% python3 -q
>>> import numpy as np
>>> import numpy.linalg as la
>>> np.set_printoptions(precision=1, suppress=True, linewidth=120, floatmode="fixed")
>>> def rd(a):
...     return np.round(a, 1) + 0
... 
>>> mat = np.load("layer14.npy")
>>> print(mat)
[[  5  -4   2  10  -8   4]
 [  3  -3  -5   6  -6 -10]
 [ -1  -4   5  -2  -8  10]
 [  5  -4   2 -25  20 -10]
 [  3  -3  -5 -15  15  25]
 [ -1  -4   5   5  20 -25]]
>>> B = mat[0, 0] * mat[1:] - np.outer(mat[1:, 0], mat[0])
>>> print(B)
[[   0   -3  -31    0   -6  -62]
 [   0  -24   27    0  -48   54]
 [   0    0    0 -175  140  -70]
 [   0   -3  -31 -105   99  113]
 [   0  -24   27   35   92 -121]]
>>> print(np.flatnonzero(~B.round(6).any(axis=1)))
[]
>>> Q, V = la.qr(mat[:, :2])[0], la.qr(mat[:, 2:])[0]
>>> sigma = la.svd(Q.T @ V, compute_uv=False)
>>> print(rd(np.degrees(np.arccos(sigma.clip(0, 1)))))
[46.5 66.8]
>>> print(rd(sigma))
[0.7 0.4]
>>> B = mat / la.norm(mat, axis=1, keepdims=True)
>>> gram = B @ B.T
>>> print(np.argwhere(np.triu(np.abs(gram) > 0.95, 1)))
[]
>>> print(rd(np.degrees(np.arccos(np.clip(gram[5, 4], -1, 1)))))
112.1
>>> print((gram - 2 * np.eye(6)).round(6).argmax(axis=1))
[2 0 0 5 3 3]
>>> print(rd(la.norm(B, axis=1)))
[1.0 1.0 1.0 1.0 1.0 1.0]
>>> print((np.abs(gram) > 0.9).astype(int))
[[1 0 0 0 0 0]
 [0 1 0 0 0 0]
 [0 0 1 0 0 0]
 [0 0 0 1 0 0]
 [0 0 0 0 1 0]
 [0 0 0 0 0 1]]
>>> u = np.array([7, -5, -9, -8, 2, 6, -2])
>>> r1 = np.array([1, -1, 1, 0, -2, -2])
>>> J = np.outer(u, r1)
>>> print(J)
[[  7  -7   7   0 -14 -14]
 [ -5   5  -5   0  10  10]
 [ -9   9  -9   0  18  18]
 [ -8   8  -8   0  16  16]
 [  2  -2   2   0  -4  -4]
 [  6  -6   6   0 -12 -12]
 [ -2   2  -2   0   4   4]]
>>> # looks like rank 1
>>> print(la.matrix_rank(J, rtol=0.1))
1
>>> rng = np.random.default_rng(6084)
>>> B = mat + rng.integers(-2, 3, (6, 2)) @ rng.integers(-2, 3, (2, 6))
>>> print(B)
[[  7  -2   1  11  -8   6]
 [  3  -3  -4   5  -6 -11]
 [  1  -2   6  -3  -8  10]
 [  7  -2   3 -26  20 -10]
 [  3  -3  -7 -13  15  27]
 [  1  -2   6   4  20 -25]]
>>> print(rd(la.svd(B - mat, compute_uv=False)))
[6.0 4.8 0.0 0.0 0.0 0.0]
>>> print(B - mat)
[[ 2  2 -1  1  0  2]
 [ 0  0  1 -1  0 -1]
 [ 2  2  1 -1  0  0]
 [ 2  2  1 -1  0  0]
 [ 0  0 -2  2  0  2]
 [ 2  2  1 -1  0  0]]
>>> arr = np.loadtxt("data.csv", delimiter=",")
>>> print(rd(arr))
[[-0.6 -0.1 -0.8  0.7 -0.2  0.5  0.5]
 [-0.1  1.1  0.0  0.1 -0.6 -0.2 -0.9]
 [-0.8  0.0  1.3  0.3 -0.8  0.4  0.8]
 [ 0.7  0.1  0.3  1.8  0.2  0.2 -0.4]
 [-0.2 -0.6 -0.8  0.2  0.3  0.5  0.4]
 [ 0.5 -0.2  0.4  0.2  0.5 -1.3  0.9]
 [ 0.5 -0.9  0.8 -0.4  0.4  0.9 -0.6]]
>>> # rank 5
>>> print(rd(arr[5] @ arr[4]))
-0.4
>>> print(rd(la.norm(arr, axis=1)))
[1.5 1.5 2.0 2.0 1.2 1.8 1.8]
>>> print(rd(la.norm(arr) ** 2 / la.norm(arr, 2) ** 2))
5.0
>>> try:
...     la.cholesky(arr)
... except la.LinAlgError as e:
...     print("failed:", e)
... 
failed: Matrix is not positive definite
>>> print(np.all(la.eigvalsh(arr) > 0))
False
>>> print(rd(la.eigvalsh(arr).min()))
-2.0
